>>> import numpy as np
>>> np.set_printoptions(precision=2, suppress=True, linewidth=160)
>>> arr = np.array([[1, 2, -2, 2, -2, -1, 0, -2, 2, 1],
...     [1, -2, 1, 0, -2, 1, 0, 0, 1, 2],
...     [-2, -1, -1, 2, -1, 0, -2, -2, -1, 0],
...     [2, -2, -1, -2, 2, 1, 2, -1, 1, 2],
...     [-2, -1, 0, -1, -2, -2, 2, -2, -2, 2],
...     [-1, 2, 0, -2, -2, 0, 2, -1, -1, -2],
...     [-1, -1, 2, -1, 2, 1, 0, -1, -1, 1],
...     [-2, 1, 2, -1, 0, 2, 0, 2, 0, 2]])
>>> print(arr)
[[ 1  2 -2  2 -2 -1  0 -2  2  1]
 [ 1 -2  1  0 -2  1  0  0  1  2]
 [-2 -1 -1  2 -1  0 -2 -2 -1  0]
 [ 2 -2 -1 -2  2  1  2 -1  1  2]
 [-2 -1  0 -1 -2 -2  2 -2 -2  2]
 [-1  2  0 -2 -2  0  2 -1 -1 -2]
 [-1 -1  2 -1  2  1  0 -1 -1  1]
 [-2  1  2 -1  0  2  0  2  0  2]]
>>> theta = np.radians(128)
>>> R = np.eye(10)
>>> R[9, 9] = R[2, 2] = np.cos(theta)
>>> R[9, 2], R[2, 9] = -np.sin(theta), np.sin(theta)
>>> print(R)
[[ 1.    0.    0.    0.    0.    0.    0.    0.    0.    0.  ]
 [ 0.    1.    0.    0.    0.    0.    0.    0.    0.    0.  ]
 [ 0.    0.   -0.62  0.    0.    0.    0.    0.    0.    0.79]
 [ 0.    0.    0.    1.    0.    0.    0.    0.    0.    0.  ]
 [ 0.    0.    0.    0.    1.    0.    0.    0.    0.    0.  ]
 [ 0.    0.    0.    0.    0.    1.    0.    0.    0.    0.  ]
 [ 0.    0.    0.    0.    0.    0.    1.    0.    0.    0.  ]
 [ 0.    0.    0.    0.    0.    0.    0.    1.    0.    0.  ]
 [ 0.    0.    0.    0.    0.    0.    0.    0.    1.    0.  ]
 [ 0.    0.   -0.79  0.    0.    0.    0.    0.    0.   -0.62]]
>>> Y = arr @ R.T
>>> np.allclose(arr @ arr.T, Y @ Y.T)
True
>>> np.linalg.svd(arr, compute_uv=False), np.linalg.svd(Y, compute_uv=False)
(array([7.01, 6.15, 5.83, 5.11, 4.32, 2.79, 2.28, 1.53]), array([7.01, 6.15, 5.83, 5.11, 4.32, 2.79, 2.28, 1.53]))
>>> np.allclose(R, R.T)
False
>>> np.linalg.matrix_power(R, 3)
array([[ 1.  ,  0.  ,  0.  ,  0.  ,  0.  ,  0.  ,  0.  ,  0.  ,  0.  ,  0.  ],
       [ 0.  ,  1.  ,  0.  ,  0.  ,  0.  ,  0.  ,  0.  ,  0.  ,  0.  ,  0.  ],
       [ 0.  ,  0.  ,  0.91,  0.  ,  0.  ,  0.  ,  0.  ,  0.  ,  0.  ,  0.41],
       [ 0.  ,  0.  ,  0.  ,  1.  ,  0.  ,  0.  ,  0.  ,  0.  ,  0.  ,  0.  ],
       [ 0.  ,  0.  ,  0.  ,  0.  ,  1.  ,  0.  ,  0.  ,  0.  ,  0.  ,  0.  ],
       [ 0.  ,  0.  ,  0.  ,  0.  ,  0.  ,  1.  ,  0.  ,  0.  ,  0.  ,  0.  ],
       [ 0.  ,  0.  ,  0.  ,  0.  ,  0.  ,  0.  ,  1.  ,  0.  ,  0.  ,  0.  ],
       [ 0.  ,  0.  ,  0.  ,  0.  ,  0.  ,  0.  ,  0.  ,  1.  ,  0.  ,  0.  ],
       [ 0.  ,  0.  ,  0.  ,  0.  ,  0.  ,  0.  ,  0.  ,  0.  ,  1.  ,  0.  ],
       [ 0.  ,  0.  , -0.41,  0.  ,  0.  ,  0.  ,  0.  ,  0.  ,  0.  ,  0.91]])
>>> round(np.abs(np.linalg.eigvals(R)).max(), 2)
np.float64(1.0)
>>> W1 = np.array([[3, 0, 0, 0, 1, 2],
...     [0, 2, 0, 0, 3, 0],
...     [0, 0, 3, 2, 2, 1],
...     [1, 1, 1, 2, 2, 2],
...     [1, 0, 1, 2, 2, 0],
...     [2, 1, 2, 1, 3, 2],
...     [2, 2, 1, 3, 1, 0],
...     [0, 2, 2, 1, 0, 0],
...     [2, 2, 1, 3, 1, 2],
...     [1, 0, 1, 2, 0, 0]])
>>> coef = np.array([0, 2, 1, 0, 1, 2])
>>> act = np.maximum(arr @ W1 + coef, 0)
>>> print(act)
[[ 6  7  0  1  3  8]
 [ 7  1  7  6  0  9]
 [ 0  0  0  0  0  0]
 [16  1  3 11  1  5]
 [ 0  0  0  0  0  0]
 [ 0  4  0  0  0  0]
 [ 0  0  8  5  5  0]
 [ 0  9 16 10 10  2]]
>>> (act > 0).astype(int)
array([[1, 1, 0, 1, 1, 1],
       [1, 1, 1, 1, 0, 1],
       [0, 0, 0, 0, 0, 0],
       [1, 1, 1, 1, 1, 1],
       [0, 0, 0, 0, 0, 0],
       [0, 1, 0, 0, 0, 0],
       [0, 0, 1, 1, 1, 0],
       [0, 1, 1, 1, 1, 1]])
>>> Z = np.array([[1, 0, 1],
...     [0, 2, -2],
...     [-1, 2, 3],
...     [-3, 0, -2],
...     [3, 0, -2],
...     [-2, 0, -3]])
>>> (act @ Z).round(6).argmax(axis=1)
array([1, 1, 0, 1, 0, 1, 1, 1])
>>> W1 @ Z
array([[  2,   0,  -5],
       [  9,   4, -10],
       [ -5,   6,  -2],
       [ -4,   4, -12],
       [  0,   2,  -4],
       [  2,   6,  -8],
       [ -5,   6,  -7],
       [ -5,   8,   0],
       [ -9,   6, -13],
       [ -6,   2,   0]])
